% ipython --no-banner

In [1]: import numpy as np

In [2]: np.set_printoptions(precision=2, suppress=True, linewidth=100)

In [3]: O, _ = np.linalg.qr(np.array([[1.5, 0.0, -1.0, 0.3],
   ...:     [-2.7, 3.1, 0.8, -1.2],
   ...:     [0.3, 1.1, 0.1, 0.7],
   ...:     [-0.3, 0.3, 1.7, -0.8]]))

In [4]: J = 4 * O

In [5]: J
Out[5]: 
array([[-1.92, -2.48,  0.6 ,  2.41],
       [ 3.46, -1.66,  0.67,  0.89],
       [-0.38, -2.67, -0.84, -2.84],
       [ 0.38, -0.1 , -3.81,  1.16]])

In [6]: rng = np.random.default_rng(67)

In [7]: A2 = J + rng.integers(-2, 3, (4, 2)) @ rng.integers(-2, 3, (2, 4))

In [8]: A2
Out[8]: 
array([[-0.92, -2.48,  1.6 ,  2.41],
       [-0.54,  0.34,  4.67,  2.89],
       [-0.38, -2.67, -0.84, -2.84],
       [-0.62,  0.9 , -0.81,  2.16]])

In [9]: np.round(np.linalg.svd(A2 - J, compute_uv=False), 2) + 0
Out[9]: array([7.1 , 1.89, 0.  , 0.  ])

In [10]: np.linalg.matrix_rank(A2 - J, tol=1e-8)
Out[10]: np.int64(2)

In [11]: np.abs(A2 - J).sum(axis=1)
Out[11]: array([ 2., 12.,  0.,  6.])

In [12]: vec = np.array([-2, 2, 1, 0])

In [13]: a = np.maximum(J @ vec, 0)

In [14]: J.T @ a
Out[14]: array([0., 0., 0., 0.])

In [15]: np.maximum(J @ (3 * vec), 0)
Out[15]: array([0., 0., 0., 0.])

In [16]: a
Out[16]: array([0., 0., 0., 0.])

In [17]: np.tanh(J @ vec)
Out[17]: array([-0.46, -1.  , -1.  , -1.  ])

In [18]: np.flatnonzero(a > 1e-9)
Out[18]: array([], dtype=int64)

In [19]: np.round(J.T @ J, 2) + 0
Out[19]: 
array([[16.,  0.,  0.,  0.],
       [ 0., 16.,  0.,  0.],
       [ 0.,  0., 16.,  0.],
       [ 0.,  0.,  0., 16.]])

In [20]: np.linalg.svd(J, compute_uv=False)
Out[20]: array([4., 4., 4., 4.])

In [21]: vec = np.array([1, -5, 2, -3])

In [22]: rhs = J @ vec

In [23]: c, lr = np.zeros(4), 1 / np.linalg.norm(J, 2) ** 2

In [24]: for i in range(15):
    ...:     c -= lr * J.T @ (J @ c - rhs)
    ...:     if i % 5 == 0: print(i, round(np.linalg.norm(J @ c - rhs), 2))
    ...: 
0 0.0
5 0.0
10 0.0

In [25]: c
Out[25]: array([ 1., -5.,  2., -3.])

In [26]: X = np.load("data.npy")

In [27]: X
Out[27]: 
array([[0, 1, 1],
       [1, 0, 1],
       [1, 1, 0]])

In [28]: evals, vecs = np.linalg.eigvalsh(X)
Traceback (most recent call last):
  Cell In[28], line 1
    evals, vecs = np.linalg.eigvalsh(X)
ValueError: too many values to unpack (expected 2)


In [29]: evals, vecs = np.linalg.eigh(X)

In [30]: np.round(vecs.T @ X @ vecs, 2) + 0
Out[30]: 
array([[-1.,  0.,  0.],
       [ 0., -1.,  0.],
       [ 0.,  0.,  2.]])

In [31]: np.abs(vecs[:, -1])
Out[31]: array([0.58, 0.58, 0.58])

In [32]: np.round(vecs.T @ vecs, 2) + 0
Out[32]: 
array([[1., 0., 0.],
       [0., 1., 0.],
       [0., 0., 1.]])

In [33]: evals.sum(), np.trace(X)
Out[33]: (np.float64(0.0), np.int64(0))

In [34]: mat = np.load("m.npy")

In [35]: mat
Out[35]: 
array([[3., 2., 2.],
       [2., 3., 2.],
       [2., 2., 3.]])

In [36]: evals, vecs = np.linalg.eigh(mat)

In [37]: vec = np.array([0, 2, 1])

In [38]: np.abs(mat).sum(axis=1).max(), round(np.abs(evals).max(), 2)
Out[38]: (np.float64(7.0), np.float64(7.0))

In [39]: vecs * np.maximum(evals, 0) @ vecs.T
Out[39]: 
array([[3., 2., 2.],
       [2., 3., 2.],
       [2., 2., 3.]])

In [40]: vecs * np.abs(evals) @ vecs.T
Out[40]: 
array([[3., 2., 2.],
       [2., 3., 2.],
       [2., 2., 3.]])

In [41]: vec @ mat @ vec
Out[41]: np.float64(23.0)

In [42]: arr = np.array([[-2, -5, 0, 0, 0, 0],
    ...:     [2, -3, 0, 0, 0, 0],
    ...:     [5, -1, 0, 0, 0, 0],
    ...:     [0, 0, -2, -5, 0, 0],
    ...:     [0, 0, 2, -3, 0, 0],
    ...:     [0, 0, 5, -1, 0, 0],
    ...:     [0, 0, 0, 0, -2, -5],
    ...:     [0, 0, 0, 0, 2, -3],
    ...:     [0, 0, 0, 0, 5, -1]])

In [43]: arr
Out[43]: 
array([[-2, -5,  0,  0,  0,  0],
       [ 2, -3,  0,  0,  0,  0],
       [ 5, -1,  0,  0,  0,  0],
       [ 0,  0, -2, -5,  0,  0],
       [ 0,  0,  2, -3,  0,  0],
       [ 0,  0,  5, -1,  0,  0],
       [ 0,  0,  0,  0, -2, -5],
       [ 0,  0,  0,  0,  2, -3],
       [ 0,  0,  0,  0,  5, -1]])

In [44]: arr.reshape(2, -1)
Out[44]: 
array([[-2, -5,  0,  0,  0,  0,  2, -3,  0,  0,  0,  0,  5, -1,  0,  0,  0,  0,  0,  0, -2, -5,
         0,  0,  0,  0,  2],
       [-3,  0,  0,  0,  0,  5, -1,  0,  0,  0,  0,  0,  0, -2, -5,  0,  0,  0,  0,  2, -3,  0,
         0,  0,  0,  5, -1]])

In [45]: T = arr.reshape(9, 2, -1)

In [46]: T.sum(axis=1)
Out[46]: 
array([[-2, -5,  0],
       [ 2, -3,  0],
       [ 5, -1,  0],
       [-5,  0, -2],
       [-3,  0,  2],
       [-1,  0,  5],
       [ 0, -2, -5],
       [ 0,  2, -3],
       [ 0,  5, -1]])

In [47]: T.transpose(1, 0, 2)
Out[47]: 
array([[[-2, -5,  0],
        [ 2, -3,  0],
        [ 5, -1,  0],
        [ 0,  0, -2],
        [ 0,  0,  2],
        [ 0,  0,  5],
        [ 0,  0,  0],
        [ 0,  0,  0],
        [ 0,  0,  0]],

       [[ 0,  0,  0],
        [ 0,  0,  0],
        [ 0,  0,  0],
        [-5,  0,  0],
        [-3,  0,  0],
        [-1,  0,  0],
        [ 0, -2, -5],
        [ 0,  2, -3],
        [ 0,  5, -1]]])

In [48]: np.einsum("ihd,jhd->hij", T, T).shape
Out[48]: (2, 9, 9)

In [49]: T.shape
Out[49]: (9, 2, 3)
